>>> import numpy as np
>>> np.set_printoptions(precision=2, suppress=True, linewidth=160)
>>> F = np.load("arr.npy")
>>> F
array([[-90.7 , -89.  ,  48.93],
       [-89.72, -89.6 ,  50.44],
       [-89.38, -91.99,  49.5 ],
       [-90.2 , -89.19,  49.74],
       [-88.11, -89.22,  50.22],
       [-89.91, -88.77,  51.47],
       [-90.4 , -90.35,  49.55],
       [-90.25, -89.34,  50.12],
       [-90.1 , -89.47,  50.09],
       [-93.05, -90.57,  50.57],
       [-88.32, -90.08,  51.98],
       [-88.71, -91.58,  50.3 ],
       [-88.64, -88.68,  49.73],
       [-88.95, -90.65,  48.1 ],
       [-91.2 , -90.26,  50.32],
       [-93.07, -89.22,  49.8 ],
       [-89.07, -88.31,  50.33],
       [-91.86, -90.67,  50.6 ],
       [-88.37, -89.54,  50.09],
       [-89.99, -91.3 ,  50.3 ],
       [-90.01, -90.99,  51.18],
       [-90.63, -89.92,  50.16],
       [-89.42, -90.65,  49.58],
       [-89.97, -90.23,  49.76],
       [-90.11, -89.2 ,  50.68],
       [-87.46, -89.63,  51.6 ]])
>>> lab = F[:, 0] > np.median(F[:, 0])
>>> r0 = F[lab].mean(axis=0) - F[~lab].mean(axis=0)
>>> ((F - F.mean(axis=0)) @ r0 > 0).astype(int)
array([0, 1, 1, 0, 1, 1, 0, 0, 0, 0, 1, 1, 1, 1, 0, 0, 1, 0, 1, 0, 0, 0, 1, 0, 0, 1])
>>> print(np.argsort(-np.abs(r0).round(6), kind="stable"))
[0 2 1]
>>> lab.astype(int)
array([0, 1, 1, 0, 1, 1, 0, 0, 0, 0, 1, 1, 1, 1, 0, 0, 1, 0, 1, 0, 0, 0, 1, 1, 0, 1])
>>> M2 = np.c_[F[:, :1] @ np.array([[-1]]), np.array([0, 1, 5, 5, 5, 2, 5, 4, 4, 4, 2, 3, 3, 4, 5, 3, 5, 4, 2, 3, 0, 3, 0, 0, 4, 3])]
>>> M2
array([[90.7 ,  0.  ],
       [89.72,  1.  ],
       [89.38,  5.  ],
       [90.2 ,  5.  ],
       [88.11,  5.  ],
       [89.91,  2.  ],
       [90.4 ,  5.  ],
       [90.25,  4.  ],
       [90.1 ,  4.  ],
       [93.05,  4.  ],
       [88.32,  2.  ],
       [88.71,  3.  ],
       [88.64,  3.  ],
       [88.95,  4.  ],
       [91.2 ,  5.  ],
       [93.07,  3.  ],
       [89.07,  5.  ],
       [91.86,  4.  ],
       [88.37,  2.  ],
       [89.99,  3.  ],
       [90.01,  0.  ],
       [90.63,  3.  ],
       [89.42,  0.  ],
       [89.97,  0.  ],
       [90.11,  4.  ],
       [87.46,  3.  ]])
>>> print(np.linalg.matrix_rank(M2))
2
>>> np.linalg.norm(np.linalg.qr(F)[0].T @ M2, axis=0) ** 2 / ((M2 ** 2).sum(axis=0) + 1e-12)
array([1.  , 0.77])
>>> np.linalg.matrix_rank(np.c_[F, M2])
np.int64(4)
>>> Xs = (F - F.mean(axis=0)) / F.std(axis=0)
>>> print(np.argwhere(np.abs(Xs) > 2))
[[ 2  1]
 [ 9  0]
 [10  2]
 [13  2]
 [15  0]]
>>> b = np.linalg.lstsq(np.delete(Xs, 2, axis=1), Xs[:, 2])[0]
>>> b
array([0.13, 0.08])
>>> Xs = F - F.mean(axis=1)
Traceback (most recent call last):
  File "<python-input-18>", line 1, in <module>
    Xs = F - F.mean(axis=1)
         ~~^~~~~~~~~~~~~~~~
ValueError: operands could not be broadcast together with shapes (26,3) (26,) 
>>> Xs = F - F.mean(axis=0)
>>> Uu, sig, Vh = np.linalg.svd(Xs, full_matrices=False)
>>> Vh[0] * np.sign(Vh[0, np.abs(Vh[0]).argmax()])
array([0.99, 0.08, 0.12])
>>> np.abs(Vh[-1])
array([0.1 , 0.23, 0.97])
>>> np.round(Xs.mean(axis=0), 2) + 0
array([0., 0., 0.])
>>> np.abs(Vh[0]).argmax()
np.int64(0)
>>> print((np.sign(Uu[:, 0]) == np.sign(Uu[0, 0])).astype(int))
[1 0 0 1 0 0 1 1 1 1 0 0 0 0 1 1 0 1 0 1 1 1 0 1 1 0]
>>> print(round(float((sig ** 2).sum() ** 2 / (sig ** 4).sum()), 2))
2.44
>>> sig ** 2 / (sig ** 2).sum()
array([0.56, 0.26, 0.19])
>>> print(np.abs(Uu[:, 0]).argmax())
9
>>> Uu, sig, Vh = np.linalg.svd(F)
>>> print(sig)
[697.16   5.89   4.36]
>>> M2 = Uu[:, :1] @ np.diag(sig[:1]) @ Vh[:1]
>>> np.round(np.abs(F - M2).max(), 2)
np.float64(2.2)
>>> np.linalg.matrix_rank(M2)
np.int64(1)
>>> arr = np.load("test9.npy")
>>> arr
array([[ 1.2 , -0.9 , -3.62],
       [ 1.8 ,  0.3 , -5.41],
       [-0.4 ,  0.6 ,  1.2 ],
       [ 1.4 , -0.2 , -4.24],
       [ 0.9 ,  0.4 , -2.73],
       [ 0.1 ,  0.1 , -0.26],
       [ 0.1 ,  1.2 , -0.34],
       [ 1.5 ,  0.7 , -4.5 ],
       [-0.6 ,  0.  ,  1.8 ],
       [ 1.4 , -1.6 , -4.21],
       [ 2.4 ,  0.2 , -7.18],
       [-1.3 , -0.7 ,  3.9 ],
       [ 1.2 ,  1.4 , -3.63],
       [-0.4 , -1.  ,  1.21],
       [-1.1 , -0.1 ,  3.31],
       [-0.9 ,  0.9 ,  2.72],
       [ 0.3 ,  2.3 , -0.87],
       [-0.2 , -0.6 ,  0.63],
       [ 0.3 ,  0.3 , -0.9 ],
       [ 0.7 , -0.4 , -2.1 ],
       [-0.7 ,  1.  ,  2.08],
       [-0.2 ,  0.3 ,  0.6 ],
       [ 0.7 ,  2.  , -2.1 ]])
>>> vec = np.array([8, 8, 7])
>>> target = arr @ vec
>>> np.round(np.linalg.pinv(arr) @ arr, 2) + 0
array([[1., 0., 0.],
       [0., 1., 0.],
       [0., 0., 1.]])
>>> try:
...     np.linalg.solve(arr, target)
... except np.linalg.LinAlgError as e:
...     print(e)
... 
Last 2 dimensions of the array must be square
>>> np.linalg.solve(arr.T @ arr, arr.T @ target)
array([8., 8., 7.])
>>> np.linalg.lstsq(arr, target)[0]
array([8., 8., 7.])
>>> rng = np.random.default_rng(7960)
>>> target = target + 0.02 * rng.normal(size=23)
>>> target
array([-22.96, -21.08,   9.98, -20.06,  -8.72,  -0.25,   8.04, -13.93,   7.8 , -31.07, -29.45,  11.31,  -4.58,  -2.75,  13.55,  19.06,  14.71,  -1.96,  -1.49,
       -12.3 ,  16.95,   4.97,   6.89])
>>> b, *_ = np.linalg.lstsq(arr, target)
>>> print(np.round(arr.T @ (target - arr @ b), 2) + 0)
[0. 0. 0.]
>>> [round(float(np.linalg.norm(np.linalg.solve(arr.T @ arr + lam * np.eye(3), arr.T @ target))), 2) for lam in (0, 1, 10, 100)]
[12.95, 8.66, 6.64, 3.1]
>>> b.round()
array([8., 8., 7.])
>>> print(np.round(np.linalg.norm(target - arr @ b), 2))
0.09
>>> b
array([7.54, 8.  , 6.85])
